% ipython --no-banner

In [1]: import numpy as np

In [2]: from numpy import linalg as LA

In [3]: np.set_printoptions(precision=2, suppress=True, linewidth=140, floatmode="fixed")

In [4]: def rnd(a):
   ...:     return np.round(a, 2) + 0
   ...: 

In [5]: rng = np.random.default_rng(17)

In [6]: W0 = (rng.random((4, 4)) < 0.3) + np.eye(4)

In [7]: W0 /= W0.sum(axis=1, keepdims=True)

In [8]: rnd(W0)
Out[8]: 
array([[0.50, 0.50, 0.00, 0.00],
       [0.50, 0.50, 0.00, 0.00],
       [0.00, 0.33, 0.67, 0.00],
       [0.33, 0.00, 0.00, 0.67]])

In [9]: # rows 0 and 1 are equal

In [10]: r = LA.matrix_rank(W0)

In [11]: r
Out[11]: np.int64(3)

In [12]: ns = LA.svd(W0)[2][r:].T

In [13]: [int(LA.matrix_rank(W0[:i])) for i in range(1, len(W0) + 1)]
Out[13]: [1, 1, 2, 3]

In [14]: rnd(ns @ ns.T)
Out[14]: 
array([[ 0.40, -0.40,  0.20, -0.20],
       [-0.40,  0.40, -0.20,  0.20],
       [ 0.20, -0.20,  0.10, -0.10],
       [-0.20,  0.20, -0.10,  0.10]])

In [15]: [int(LA.matrix_rank(W0[:, :j + 1])) for j in range(4)]
Out[15]: [1, 2, 3, 3]

In [16]: [int(LA.matrix_rank(np.delete(W0, i, axis=0))) for i in range(4)]
Out[16]: [3, 3, 2, 2]

In [17]: ns.shape
Out[17]: (4, 1)

In [18]: np.allclose(W0 @ ns, 0)
Out[18]: True

In [19]: Y = W0 / np.sqrt((W0 ** 2).mean(axis=1, keepdims=True))

In [20]: rnd(LA.norm(Y, axis=1))
Out[20]: array([2.00, 2.00, 2.00, 2.00])

In [21]: rnd(W0 - W0.mean(axis=1, keepdims=True))
Out[21]: 
array([[ 0.25,  0.25, -0.25, -0.25],
       [ 0.25,  0.25, -0.25, -0.25],
       [-0.25,  0.08,  0.42, -0.25],
       [ 0.08, -0.25, -0.25,  0.42]])

In [22]: LA.matrix_rank(Y) == LA.matrix_rank(W0)
Out[22]: np.True_

In [23]: arr = np.load("dump.npy")

In [24]: arr
Out[24]: 
array([[  7.50,  11.03,  14.90],
       [ -8.06,  -5.99, -17.30],
       [  6.56,  -6.21, -17.84],
       [ -5.06, -11.87, -15.28],
       [ -2.24,  19.80,   1.75],
       [  0.15,  19.66,  -3.65],
       [ 14.88, -12.52,  -4.66],
       [ 17.04,  10.23,   2.22],
       [-11.07, -12.78, -10.68],
       [ 17.82,  -9.07,   0.51],
       [-10.06,  -5.80,  16.28],
       [  9.58,  17.43,  -2.09],
       [  9.96, -16.95,  -3.67],
       [-19.21,  -1.07,  -5.48],
       [-10.75, -16.84,   0.95],
       [ -4.42,  19.50,   0.20],
       [ 19.04,   6.10,   0.23],
       [-16.86,   9.71,   4.62],
       [ 12.43,  10.84,  11.32],
       [-17.43,   9.68,  -1.54],
       [ -9.78,  -8.17,  15.41],
       [-18.59,  -0.93,   7.32],
       [-12.69,  14.25,  -5.99],
       [  6.53,  -5.44,  18.10],
       [ -1.92,   8.02, -18.22],
       [ 17.82,   8.81,   2.24],
       [ 10.28,   1.30,  17.10],
       [  2.20,   3.87,  19.50],
       [-10.98,  -1.32,  16.66],
       [  6.88, -10.15, -15.80],
       [  1.60, -14.83, -13.32]])

In [25]: cen = arr - arr.mean(axis=1)
ValueError: operands could not be broadcast together with shapes (31,3) (31,) 


In [26]: cen = arr - arr.mean(axis=0)

In [27]: U, sv, VT = LA.svd(cen, full_matrices=False)

In [28]: rnd(VT[0] * np.sign(VT[0, np.abs(VT[0]).argmax()]))
Out[28]: array([0.32, 0.66, 0.68])

In [29]: np.abs(U[:, 0]).argmax()
Out[29]: np.int64(3)

In [30]: (np.sign(U[:, 0]) == np.sign(U[0, 0])).astype(int)
Out[30]: array([1, 0, 0, 0, 1, 1, 0, 1, 0, 0, 1, 1, 0, 0, 0, 1, 1, 1, 1, 0, 1, 0, 1, 1, 0, 1, 1, 1, 1, 0, 0])

In [31]: rnd(sv ** 2 / (sv ** 2).sum())
Out[31]: array([0.40, 0.34, 0.26])

In [32]: np.searchsorted(np.cumsum(sv ** 2) / (sv ** 2).sum(), 0.9) + 1
Out[32]: np.int64(3)

In [33]: rnd(cen.mean(axis=0))
Out[33]: array([0.00, 0.00, 0.00])

In [34]: LA.matrix_rank(cen)
Out[34]: np.int64(3)

In [35]: rnd(np.abs(VT[-1]))
Out[35]: array([0.02, 0.72, 0.70])

In [36]: rnd((sv ** 2).sum() ** 2 / (sv ** 4).sum())
Out[36]: np.float64(2.92)

In [37]: P = arr @ LA.solve(arr.T @ arr, arr.T)

In [38]: rnd(np.diag(P))
Out[38]: 
array([0.08, 0.09, 0.09, 0.08, 0.10, 0.11, 0.10, 0.09, 0.08, 0.10, 0.11, 0.10, 0.10, 0.09, 0.10, 0.10, 0.09, 0.09, 0.08, 0.10, 0.11, 0.10,
       0.11, 0.11, 0.12, 0.09, 0.09, 0.09, 0.10, 0.09, 0.08])

In [39]: LA.matrix_rank(np.eye(31) - P)
Out[39]: np.int64(28)

In [40]: rnd(LA.eigvalsh(P))
Out[40]: 
array([0.00, 0.00, 0.00, 0.00, 0.00, 0.00, 0.00, 0.00, 0.00, 0.00, 0.00, 0.00, 0.00, 0.00, 0.00, 0.00, 0.00, 0.00, 0.00, 0.00, 0.00, 0.00,
       0.00, 0.00, 0.00, 0.00, 0.00, 0.00, 1.00, 1.00, 1.00])

In [41]: vec = np.array([0, -2, 0])

In [42]: h1 = np.maximum(arr @ vec, 0)

In [43]: rnd(np.tanh(arr @ vec))
Out[43]: 
array([-1.00,  1.00,  1.00,  1.00, -1.00, -1.00,  1.00, -1.00,  1.00,  1.00,  1.00, -1.00,  1.00,  0.97,  1.00, -1.00, -1.00, -1.00, -1.00,
       -1.00,  1.00,  0.95, -1.00,  1.00, -1.00, -1.00, -0.99, -1.00,  0.99,  1.00,  1.00])

In [44]: arr * (h1 > 1e-9)[:, None]
Out[44]: 
array([[  0.00,   0.00,   0.00],
       [ -8.06,  -5.99, -17.30],
       [  6.56,  -6.21, -17.84],
       [ -5.06, -11.87, -15.28],
       [ -0.00,   0.00,   0.00],
       [  0.00,   0.00,  -0.00],
       [ 14.88, -12.52,  -4.66],
       [  0.00,   0.00,   0.00],
       [-11.07, -12.78, -10.68],
       [ 17.82,  -9.07,   0.51],
       [-10.06,  -5.80,  16.28],
       [  0.00,   0.00,  -0.00],
       [  9.96, -16.95,  -3.67],
       [-19.21,  -1.07,  -5.48],
       [-10.75, -16.84,   0.95],
       [ -0.00,   0.00,   0.00],
       [  0.00,   0.00,   0.00],
       [ -0.00,   0.00,   0.00],
       [  0.00,   0.00,   0.00],
       [ -0.00,   0.00,  -0.00],
       [ -9.78,  -8.17,  15.41],
       [-18.59,  -0.93,   7.32],
       [ -0.00,   0.00,  -0.00],
       [  6.53,  -5.44,  18.10],
       [ -0.00,   0.00,  -0.00],
       [  0.00,   0.00,   0.00],
       [  0.00,   0.00,   0.00],
       [  0.00,   0.00,   0.00],
       [-10.98,  -1.32,  16.66],
       [  6.88, -10.15, -15.80],
       [  1.60, -14.83, -13.32]])

In [45]: cen = (arr - arr.mean(axis=0)) / arr.std(axis=0)

In [46]: np.argwhere(np.abs(cen) > 2)
Out[46]: array([], shape=(0, 2), dtype=int64)

In [47]: beta = LA.lstsq(np.delete(cen, 1, axis=1), cen[:, 1])[0]

In [48]: rnd(1 - np.var(cen[:, 1] - np.delete(cen, 1, axis=1) @ beta))
Out[48]: np.float64(0.04)

In [49]: np.abs(beta).argmax()
Out[49]: np.int64(1)

In [50]: rnd(beta)
Out[50]: array([0.02, 0.20])

In [51]: labels = rng.integers(0, 3, 4)

In [52]: feats = np.triu((labels[:, None] == labels) & (rng.random((4, 4)) < 0.8), 1).astype(int)

In [53]: feats += feats.T

In [54]: feats
Out[54]: 
array([[0, 1, 0, 1],
       [1, 0, 0, 0],
       [0, 0, 0, 0],
       [1, 0, 0, 0]])

In [55]: U, sv, VT = LA.svd(feats)

In [56]: V = VT[:(sv > 1e-8).sum()]

In [57]: vec = feats[1] + -1 * feats[0] + rng.integers(2) * np.eye(4)[1]

In [58]: vec
Out[58]: array([ 1.00, -1.00,  0.00, -1.00])

In [59]: np.allclose(V.T @ V @ vec, vec)
Out[59]: True

In [60]: rnd(V.T @ V)
Out[60]: 
array([[1.00, 0.00, 0.00, 0.00],
       [0.00, 0.50, 0.00, 0.50],
       [0.00, 0.00, 0.00, 0.00],
       [0.00, 0.50, 0.00, 0.50]])

In [61]: LA.matrix_rank(np.vstack([feats, vec]))
Out[61]: np.int64(2)
